$ python -q
>>> import numpy as np
>>> from numpy import linalg as LA
>>> np.set_printoptions(precision=4, suppress=True, linewidth=160, floatmode="fixed")
>>> rnd = lambda a: np.round(a, 4) + 0
>>> J = np.loadtxt("mat.csv", delimiter=",")
>>> print(rnd(J))
[[0.5000 0.5000 0.0000 0.0000 0.0000 0.0000 0.0000 0.0000 0.0000 0.0000 0.0000]
 [0.0000 0.3333 0.0000 0.0000 0.3333 0.0000 0.0000 0.0000 0.3333 0.0000 0.0000]
 [0.0000 0.0000 0.2500 0.0000 0.2500 0.2500 0.0000 0.0000 0.2500 0.0000 0.0000]
 [0.0000 0.0000 0.1429 0.2857 0.1429 0.0000 0.0000 0.1429 0.0000 0.1429 0.1429]
 [0.1667 0.0000 0.0000 0.0000 0.3333 0.0000 0.0000 0.0000 0.1667 0.1667 0.1667]
 [0.0000 0.1667 0.0000 0.1667 0.1667 0.1667 0.0000 0.1667 0.1667 0.0000 0.0000]
 [0.0000 0.5000 0.0000 0.0000 0.0000 0.0000 0.5000 0.0000 0.0000 0.0000 0.0000]
 [0.0000 0.5000 0.0000 0.0000 0.0000 0.0000 0.0000 0.5000 0.0000 0.0000 0.0000]
 [0.0000 0.1667 0.1667 0.0000 0.1667 0.1667 0.0000 0.1667 0.1667 0.0000 0.0000]
 [0.0000 0.0000 0.0000 0.0000 0.0000 0.0000 0.3333 0.0000 0.0000 0.6667 0.0000]
 [0.0000 0.2000 0.0000 0.0000 0.2000 0.0000 0.0000 0.0000 0.2000 0.2000 0.2000]]
>>> # looks like rank 10
>>> Uu, sv, vt = LA.svd(J)
>>> print(np.argmax(sv[:-1] / (sv[1:] + 1e-6)) + 1)
10
>>> A2 = Uu[:, :10] @ np.diag(sv[:10]) @ vt[:10]
>>> print(LA.matrix_rank(J, rtol=0.05))
10
>>> print(rnd(np.abs(J - A2).max()))
0.0
>>> print(LA.matrix_rank(A2))
10
>>> print(rnd(A2))
[[0.5000 0.5000 0.0000 0.0000 0.0000 0.0000 0.0000 0.0000 0.0000 0.0000 0.0000]
 [0.0000 0.3333 0.0000 0.0000 0.3333 0.0000 0.0000 0.0000 0.3333 0.0000 0.0000]
 [0.0000 0.0000 0.2500 0.0000 0.2500 0.2500 0.0000 0.0000 0.2500 0.0000 0.0000]
 [0.0000 0.0000 0.1429 0.2857 0.1429 0.0000 0.0000 0.1429 0.0000 0.1429 0.1429]
 [0.1667 0.0000 0.0000 0.0000 0.3333 0.0000 0.0000 0.0000 0.1667 0.1667 0.1667]
 [0.0000 0.1667 0.0000 0.1667 0.1667 0.1667 0.0000 0.1667 0.1667 0.0000 0.0000]
 [0.0000 0.5000 0.0000 0.0000 0.0000 0.0000 0.5000 0.0000 0.0000 0.0000 0.0000]
 [0.0000 0.5000 0.0000 0.0000 0.0000 0.0000 0.0000 0.5000 0.0000 0.0000 0.0000]
 [0.0000 0.1667 0.1667 0.0000 0.1667 0.1667 0.0000 0.1667 0.1667 0.0000 0.0000]
 [0.0000 0.0000 0.0000 0.0000 0.0000 0.0000 0.3333 0.0000 0.0000 0.6667 0.0000]
 [0.0000 0.2000 0.0000 0.0000 0.2000 0.0000 0.0000 0.0000 0.2000 0.2000 0.2000]]
>>> print(rnd(LA.norm(J - A2, 2)), rnd(sv[10]))
0.0 0.0
>>> Uu, sv, vt = LA.svd(J)
>>> V = vt[:(sv > 1e-8).sum()]
>>> rng = np.random.default_rng(76478)
>>> x = J[8] + 2 * J[3] + rng.integers(2) * np.eye(11)[3]
>>> print(rnd(x))
[0.0000 0.1667 0.4524 0.5714 0.4524 0.1667 0.0000 0.4524 0.1667 0.2857 0.2857]
>>> print(rnd(np.diag(V.T @ V)))
[0.9487 0.9487 0.9943 0.9943 0.7949 0.9088 0.9487 0.9487 0.5385 0.9872 0.9872]
>>> lab = rng.permutation(11)
>>> print(lab)
[ 9  5  8  2 10  3  7  1  6  0  4]
>>> A2 = J[lab][:, lab]
>>> print(rnd(np.sort(np.abs(LA.eigvals(A2)))))
[0.0000 0.1725 0.1725 0.2399 0.2958 0.2958 0.5000 0.5000 0.5088 0.5088 1.0000]
>>> print(np.allclose(A2, J))
False
>>> rank = LA.matrix_rank(J)
>>> print(rank)
10
>>> N = LA.svd(J)[2][rank:].T
>>> print(rnd(J @ N))
[[0.0000]
 [0.0000]
 [0.0000]
 [0.0000]
 [0.0000]
 [0.0000]
 [0.0000]
 [0.0000]
 [0.0000]
 [0.0000]
 [0.0000]]
>>> print(rnd(N[:, 0] / N[np.abs(N[:, 0]).round(6).argmax(), 0]))
[ 0.3333 -0.3333  0.1111  0.1111 -0.6667 -0.4444  0.3333  0.3333  1.0000 -0.1667  0.1667]
>>> M = np.eye(13, dtype=int)[rng.permutation(13)]
>>> print(M)
[[0 0 0 0 0 0 0 0 0 0 1 0 0]
 [0 0 0 0 1 0 0 0 0 0 0 0 0]
 [0 0 0 0 0 0 1 0 0 0 0 0 0]
 [0 0 0 1 0 0 0 0 0 0 0 0 0]
 [1 0 0 0 0 0 0 0 0 0 0 0 0]
 [0 0 0 0 0 0 0 0 0 0 0 1 0]
 [0 1 0 0 0 0 0 0 0 0 0 0 0]
 [0 0 0 0 0 1 0 0 0 0 0 0 0]
 [0 0 0 0 0 0 0 1 0 0 0 0 0]
 [0 0 0 0 0 0 0 0 1 0 0 0 0]
 [0 0 0 0 0 0 0 0 0 0 0 0 1]
 [0 0 0 0 0 0 0 0 0 1 0 0 0]
 [0 0 1 0 0 0 0 0 0 0 0 0 0]]
>>> # keeps lengths
>>> x = np.array([1, 1, 1, 2, 0, 2, 3, 1, 0, 0, 0, 0, 1])
>>> print(rnd(LA.norm(x)), rnd(LA.norm(M @ x)))
4.6904 4.6904
>>> print([p for p in range(1, 25) if np.allclose(LA.matrix_power(M, p), np.eye(13))])
[]
>>> print(13 - LA.matrix_rank(M - np.eye(13), tol=1e-8))
3
>>> print(M.T @ (M @ x))
[1 1 1 2 0 2 3 1 0 0 0 0 1]
>>> print(rnd(LA.det(M)))
1.0
>>> print(rnd(np.sort(np.abs(np.degrees(np.angle(LA.eigvals(M)))))))
[  0.0000   0.0000   0.0000  51.4286  51.4286  72.0000  72.0000 102.8571 102.8571 144.0000 144.0000 154.2857 154.2857]
>>> def softmax(z):
...     e = np.exp(z - z.max(axis=-1, keepdims=True))
...     return e / e.sum(axis=-1, keepdims=True)
... 
>>> print(rnd(softmax(M[0])))
[0.0679 0.0679 0.0679 0.0679 0.0679 0.0679 0.0679 0.0679 0.0679 0.0679 0.1847 0.0679 0.0679]
>>> print(rnd(softmax(M[0] + 4)))
[0.0679 0.0679 0.0679 0.0679 0.0679 0.0679 0.0679 0.0679 0.0679 0.0679 0.1847 0.0679 0.0679]
>>> att = M @ M.T / np.sqrt(13)
>>> print(rnd(softmax(att)[0] @ M))
[0.0751 0.0751 0.0751 0.0751 0.0751 0.0751 0.0751 0.0751 0.0751 0.0751 0.0991 0.0751 0.0751]
>>> print(softmax(att).round(6).argmax(axis=1))
[ 0  1  2  3  4  5  6  7  8  9 10 11 12]
>>> A2 = np.array([[-1]])
>>> Z = np.array([[2, 2, 2, -1, 0, 0],
...     [-2, 0, -2, -1, -3, 2],
...     [1, 0, 2, -3, -1, 1],
...     [3, 2, 1, 3, -1, -1],
...     [0, 1, -1, -1, 3, 1],
...     [-1, 1, -3, -2, 3, -3]])
>>> F = np.block([[A2, np.zeros((1, 6))], [np.zeros((6, 1)), Z]])
>>> print(F)
[[-1.0000  0.0000  0.0000  0.0000  0.0000  0.0000  0.0000]
 [ 0.0000  2.0000  2.0000  2.0000 -1.0000  0.0000  0.0000]
 [ 0.0000 -2.0000  0.0000 -2.0000 -1.0000 -3.0000  2.0000]
 [ 0.0000  1.0000  0.0000  2.0000 -3.0000 -1.0000  1.0000]
 [ 0.0000  3.0000  2.0000  1.0000  3.0000 -1.0000 -1.0000]
 [ 0.0000  0.0000  1.0000 -1.0000 -1.0000  3.0000  1.0000]
 [ 0.0000 -1.0000  1.0000 -3.0000 -2.0000  3.0000 -3.0000]]
>>> r0 = np.array([1, 0, -1, -2, -3, -3, 1])
>>> A2 = F + np.outer(r0, np.eye(7)[4])
>>> print(A2)
[[-1.0000  0.0000  0.0000  0.0000  1.0000  0.0000  0.0000]
 [ 0.0000  2.0000  2.0000  2.0000 -1.0000  0.0000  0.0000]
 [ 0.0000 -2.0000  0.0000 -2.0000 -2.0000 -3.0000  2.0000]
 [ 0.0000  1.0000  0.0000  2.0000 -5.0000 -1.0000  1.0000]
 [ 0.0000  3.0000  2.0000  1.0000  0.0000 -1.0000 -1.0000]
 [ 0.0000  0.0000  1.0000 -1.0000 -4.0000  3.0000  1.0000]
 [ 0.0000 -1.0000  1.0000 -3.0000 -1.0000  3.0000 -3.0000]]
>>> print(LA.matrix_rank(A2 - F))
1
>>> print(rnd(LA.det(A2) / LA.det(F)), rnd(1 + LA.solve(F, r0)[4]))
1.6063 1.6063
>>> print(M.sum(axis=1))
[1 1 1 1 1 1 1 1 1 1 1 1 1]
>>> pr = np.eye(13)[10]
>>> for _ in range(3):
...     pr = pr @ M
...     print(pr.round(4))
... 
[0.0000 0.0000 0.0000 0.0000 0.0000 0.0000 0.0000 0.0000 0.0000 0.0000 0.0000 0.0000 1.0000]
[0.0000 0.0000 1.0000 0.0000 0.0000 0.0000 0.0000 0.0000 0.0000 0.0000 0.0000 0.0000 0.0000]
[0.0000 0.0000 0.0000 0.0000 0.0000 0.0000 1.0000 0.0000 0.0000 0.0000 0.0000 0.0000 0.0000]
>>> ang = np.radians(180)
>>> R = np.eye(7)
>>> R[5, 5] = R[6, 6] = np.cos(ang)
>>> R[5, 6], R[6, 5] = -np.sin(ang), np.sin(ang)
>>> print(rnd(R))
[[ 1.0000  0.0000  0.0000  0.0000  0.0000  0.0000  0.0000]
 [ 0.0000  1.0000  0.0000  0.0000  0.0000  0.0000  0.0000]
 [ 0.0000  0.0000  1.0000  0.0000  0.0000  0.0000  0.0000]
 [ 0.0000  0.0000  0.0000  1.0000  0.0000  0.0000  0.0000]
 [ 0.0000  0.0000  0.0000  0.0000  1.0000  0.0000  0.0000]
 [ 0.0000  0.0000  0.0000  0.0000  0.0000 -1.0000  0.0000]
 [ 0.0000  0.0000  0.0000  0.0000  0.0000  0.0000 -1.0000]]
>>> A2 = F @ R.T
>>> print(rnd(LA.det(R)), np.trace(R))
1.0 3.0
>>> print(rnd(LA.svd(F, compute_uv=False)), rnd(LA.svd(A2, compute_uv=False)))
[6.9251 6.0053 4.7630 2.9280 2.5354 1.0000 0.5406] [6.9251 6.0053 4.7630 2.9280 2.5354 1.0000 0.5406]
>>> print(np.abs(A2 - F).max(axis=0))
[0.0000 0.0000 0.0000 0.0000 0.0000 6.0000 6.0000]
>>> r0 = np.array([0, 1])
>>> print(np.correlate(F[3], F[1], "full"))
[ 0.0000  0.0000  0.0000 -1.0000  2.0000  0.0000  9.0000 -1.0000 -5.0000 -6.0000  0.0000  2.0000  0.0000]
>>> print(np.cross(F[3, :3], F[1, :3]))
[2.0000 0.0000 0.0000]
>>> print(np.array([np.convolve(row, r0, "same") for row in F]))
[[ 0.0000 -1.0000  0.0000  0.0000  0.0000  0.0000  0.0000]
 [ 0.0000  0.0000  2.0000  2.0000  2.0000 -1.0000  0.0000]
 [ 0.0000  0.0000 -2.0000  0.0000 -2.0000 -1.0000 -3.0000]
 [ 0.0000  0.0000  1.0000  0.0000  2.0000 -3.0000 -1.0000]
 [ 0.0000  0.0000  3.0000  2.0000  1.0000  3.0000 -1.0000]
 [ 0.0000  0.0000  0.0000  1.0000 -1.0000 -1.0000  3.0000]
 [ 0.0000  0.0000 -1.0000  1.0000 -3.0000 -2.0000  3.0000]]
>>> print(np.polyval(r0, F[3]))
[1.0000 1.0000 1.0000 1.0000 1.0000 1.0000 1.0000]
>>> lab = rng.permutation(7)
>>> A2 = F[:, lab] * rng.choice([-1, 1], 7)
>>> print(A2)
[[-0.0000 -0.0000  0.0000 -0.0000  1.0000 -0.0000  0.0000]
 [-0.0000 -2.0000  2.0000  1.0000 -0.0000 -0.0000  2.0000]
 [ 3.0000 -0.0000 -2.0000  1.0000 -0.0000 -2.0000 -2.0000]
 [ 1.0000 -0.0000  2.0000  3.0000 -0.0000 -1.0000  1.0000]
 [ 1.0000 -2.0000  1.0000 -3.0000 -0.0000  1.0000  3.0000]
 [-3.0000 -1.0000 -1.0000  1.0000 -0.0000 -1.0000  0.0000]
 [-3.0000 -1.0000 -3.0000  2.0000 -0.0000  3.0000 -1.0000]]
>>> Uu, _, vt = LA.svd(F.T @ A2)
>>> print(rnd(LA.lstsq(F, A2)[0]))
[[ 0.0000  0.0000  0.0000  0.0000 -1.0000  0.0000  0.0000]
 [ 0.0000  0.0000  0.0000  0.0000  0.0000  0.0000  1.0000]
 [ 0.0000 -1.0000  0.0000  0.0000  0.0000  0.0000  0.0000]
 [ 0.0000  0.0000  1.0000  0.0000  0.0000  0.0000  0.0000]
 [ 0.0000  0.0000  0.0000 -1.0000  0.0000  0.0000  0.0000]
 [-1.0000  0.0000  0.0000  0.0000  0.0000  0.0000  0.0000]
 [ 0.0000  0.0000  0.0000  0.0000  0.0000 -1.0000  0.0000]]
>>> print(lab)
[5 2 3 4 0 6 1]
>>> data = np.array([[-2, 4, -2, 4], [-2, 4, -2, 4], [-2, 4, -2, 4], [-2, 4, -2, 4]])
>>> print(rnd(np.sort(np.abs(LA.eigvals(data)))))
[0.0000 0.0000 0.0000 4.0000]
>>> assert data == data.T
Traceback (most recent call last):
  File "<python-input-81>", line 1, in <module>
    assert data == data.T
           ^^^^^^^^^^^^^^
ValueError: The truth value of an array with more than one element is ambiguous. Use a.any() or a.all()
>>> print(np.trace(data))
4
>>> data.inv()
Traceback (most recent call last):
  File "<python-input-83>", line 1, in <module>
    data.inv()
    ^^^^^^^^
AttributeError: 'numpy.ndarray' object has no attribute 'inv'
>>> P = np.triu(np.array([[2, 3, 3, 1], [0, -1, 3, 0], [1, -2, -1, -1], [0, -2, 2, 2]]), 1) + np.eye(4)
>>> A2 = P @ data @ LA.inv(P)
>>> print(rnd(LA.det(A2)))
0.0
>>> print(LA.matrix_rank(A2))
1
>>> print(P @ data - data @ P)
[[-14.0000  34.0000 -20.0000  28.0000]
 [ -6.0000  18.0000 -12.0000  12.0000]
 [  2.0000   2.0000  -4.0000  -4.0000]
 [  0.0000   6.0000  -6.0000   0.0000]]
>>> m1 = np.loadtxt("a.csv", delimiter=",")
>>> print(m1)
[[ 2.0000  3.0000  4.0000  5.0000  6.0000]
 [ 7.0000  8.0000  9.0000 10.0000 11.0000]
 [12.0000 13.0000 14.0000 15.0000 16.0000]
 [17.0000 18.0000 19.0000 20.0000 21.0000]
 [22.0000 23.0000 24.0000 25.0000 26.0000]]
>>> # rows and columns are dependent
>>> P = np.triu(np.array([[-2, -3, -9, -2, 7],
...     [-1, -9, 1, 8, -5],
...     [-2, -6, -5, 1, 7],
...     [3, 2, -4, 2, -7],
...     [0, -8, 5, 1, 1]]), 1) + np.eye(5)
>>> A2 = P @ m1 @ LA.inv(P)
>>> print(P @ m1 - m1 @ P)
[[  -9.0000  -10.0000   -8.0000  -54.0000  -29.0000]
 [  38.0000   63.0000  101.0000   -9.0000   52.0000]
 [ 171.0000  215.0000  282.0000  101.0000  191.0000]
 [-154.0000 -110.0000  -33.0000 -304.0000 -204.0000]
 [   0.0000   66.0000  175.0000 -164.0000  -32.0000]]
>>> print(rnd(np.poly(A2)))
[   1.0000  -70.0000 -250.0000    0.0000    0.0000    0.0000]
>>> Uu, sv, vt = LA.svd(m1)
>>> V = vt[:(sv > 1e-8).sum()]
>>> x = m1[0] + 5 * m1[3] + rng.integers(2) * np.eye(5)[0]
>>> print(x)
[ 88.0000  93.0000  99.0000 105.0000 111.0000]
>>> print(LA.matrix_rank(np.vstack([m1, x])))
3
>>> print(np.allclose(V.T @ V @ x, x))
False
>>> print(rnd(V.T @ V))
[[ 0.6000  0.4000  0.2000  0.0000 -0.2000]
 [ 0.4000  0.3000  0.2000  0.1000  0.0000]
 [ 0.2000  0.2000  0.2000  0.2000  0.2000]
 [ 0.0000  0.1000  0.2000  0.3000  0.4000]
 [-0.2000  0.0000  0.2000  0.4000  0.6000]]
>>> rank = LA.matrix_rank(m1)
>>> print(rank)
2
>>> N = LA.svd(m1)[2][rank:].T
>>> print(rnd(N @ N.T))
[[ 0.4000 -0.4000 -0.2000  0.0000  0.2000]
 [-0.4000  0.7000 -0.2000 -0.1000  0.0000]
 [-0.2000 -0.2000  0.8000 -0.2000 -0.2000]
 [ 0.0000 -0.1000 -0.2000  0.7000 -0.4000]
 [ 0.2000  0.0000 -0.2000 -0.4000  0.4000]]
>>> print([int(LA.matrix_rank(m1[:, :j + 1])) for j in range(5)])
[1, 2, 2, 2, 2]
>>> q, _ = LA.qr(np.array([[0.6, -2.7, -0.3, -1.6],
...     [0.0, -0.4, 2.1, -1.0],
...     [0.1, -0.3, -0.2, 0.1],
...     [0.3, 0.4, -1.5, 1.0],
...     [1.4, -1.3, -1.4, 0.2],
...     [0.1, 0.3, 1.4, -0.3],
...     [2.1, -1.2, -0.5, -0.4],
...     [0.4, 0.8, 0.2, -1.5],
...     [0.4, 0.1, 0.5, 0.7],
...     [0.6, 1.7, 2.1, -0.3]]))
>>> feats = q @ q.T
>>> print(rnd(feats))
[[ 0.6485  0.2113  0.0310 -0.2260  0.1157 -0.0115  0.1479  0.0551 -0.1354 -0.2729]
 [ 0.2113  0.4057 -0.0022 -0.3020 -0.1240  0.2120  0.0060 -0.0861  0.0854  0.1738]
 [ 0.0310 -0.0022  0.0115  0.0090  0.0417 -0.0064  0.0299 -0.0718  0.0269 -0.0415]
 [-0.2260 -0.3020  0.0090  0.2615  0.1523 -0.1294  0.0864 -0.0054  0.0216 -0.0531]
 [ 0.1157 -0.1240  0.0417  0.1523  0.3487 -0.0647  0.3925 -0.0622  0.0879 -0.0593]
 [-0.0115  0.2120 -0.0064 -0.1294 -0.0647  0.1465  0.0370 -0.0560  0.1053  0.2083]
 [ 0.1479  0.0060  0.0299  0.0864  0.3925  0.0370  0.5887  0.0792  0.1340  0.1794]
 [ 0.0551 -0.0861 -0.0718 -0.0054 -0.0622 -0.0560  0.0792  0.7834 -0.3206  0.1950]
 [-0.1354  0.0854  0.0269  0.0216  0.0879  0.1053  0.1340 -0.3206  0.2487  0.1430]
 [-0.2729  0.1738 -0.0415 -0.0531 -0.0593  0.2083  0.1794  0.1950  0.1430  0.5570]]
>>> # symmetric
>>> vals, V = LA.eigvalsh(feats)
Traceback (most recent call last):
  File "<python-input-112>", line 1, in <module>
    vals, V = LA.eigvalsh(feats)
    ^^^^^^^
ValueError: too many values to unpack (expected 2)
>>> vals, V = LA.eigh(feats)
>>> print(rnd(LA.eigvalsh(feats @ feats)))
[0.0000 0.0000 0.0000 0.0000 0.0000 0.0000 1.0000 1.0000 1.0000 1.0000]
>>> print(rnd(V.T @ feats @ V))
[[0.0000 0.0000 0.0000 0.0000 0.0000 0.0000 0.0000 0.0000 0.0000 0.0000]
 [0.0000 0.0000 0.0000 0.0000 0.0000 0.0000 0.0000 0.0000 0.0000 0.0000]
 [0.0000 0.0000 0.0000 0.0000 0.0000 0.0000 0.0000 0.0000 0.0000 0.0000]
 [0.0000 0.0000 0.0000 0.0000 0.0000 0.0000 0.0000 0.0000 0.0000 0.0000]
 [0.0000 0.0000 0.0000 0.0000 0.0000 0.0000 0.0000 0.0000 0.0000 0.0000]
 [0.0000 0.0000 0.0000 0.0000 0.0000 0.0000 0.0000 0.0000 0.0000 0.0000]
 [0.0000 0.0000 0.0000 0.0000 0.0000 0.0000 1.0000 0.0000 0.0000 0.0000]
 [0.0000 0.0000 0.0000 0.0000 0.0000 0.0000 0.0000 1.0000 0.0000 0.0000]
 [0.0000 0.0000 0.0000 0.0000 0.0000 0.0000 0.0000 0.0000 1.0000 0.0000]
 [0.0000 0.0000 0.0000 0.0000 0.0000 0.0000 0.0000 0.0000 0.0000 1.0000]]
>>> print(rnd(V.T @ V))
[[1.0000 0.0000 0.0000 0.0000 0.0000 0.0000 0.0000 0.0000 0.0000 0.0000]
 [0.0000 1.0000 0.0000 0.0000 0.0000 0.0000 0.0000 0.0000 0.0000 0.0000]
 [0.0000 0.0000 1.0000 0.0000 0.0000 0.0000 0.0000 0.0000 0.0000 0.0000]
 [0.0000 0.0000 0.0000 1.0000 0.0000 0.0000 0.0000 0.0000 0.0000 0.0000]
 [0.0000 0.0000 0.0000 0.0000 1.0000 0.0000 0.0000 0.0000 0.0000 0.0000]
 [0.0000 0.0000 0.0000 0.0000 0.0000 1.0000 0.0000 0.0000 0.0000 0.0000]
 [0.0000 0.0000 0.0000 0.0000 0.0000 0.0000 1.0000 0.0000 0.0000 0.0000]
 [0.0000 0.0000 0.0000 0.0000 0.0000 0.0000 0.0000 1.0000 0.0000 0.0000]
 [0.0000 0.0000 0.0000 0.0000 0.0000 0.0000 0.0000 0.0000 1.0000 0.0000]
 [0.0000 0.0000 0.0000 0.0000 0.0000 0.0000 0.0000 0.0000 0.0000 1.0000]]
>>> print(rnd(LA.eigvalsh(feats + 5 * np.eye(10))))
[5.0000 5.0000 5.0000 5.0000 5.0000 5.0000 6.0000 6.0000 6.0000 6.0000]
>>> print(rnd(LA.svd(feats, compute_uv=False)))
[1.0000 1.0000 1.0000 1.0000 0.0000 0.0000 0.0000 0.0000 0.0000 0.0000]
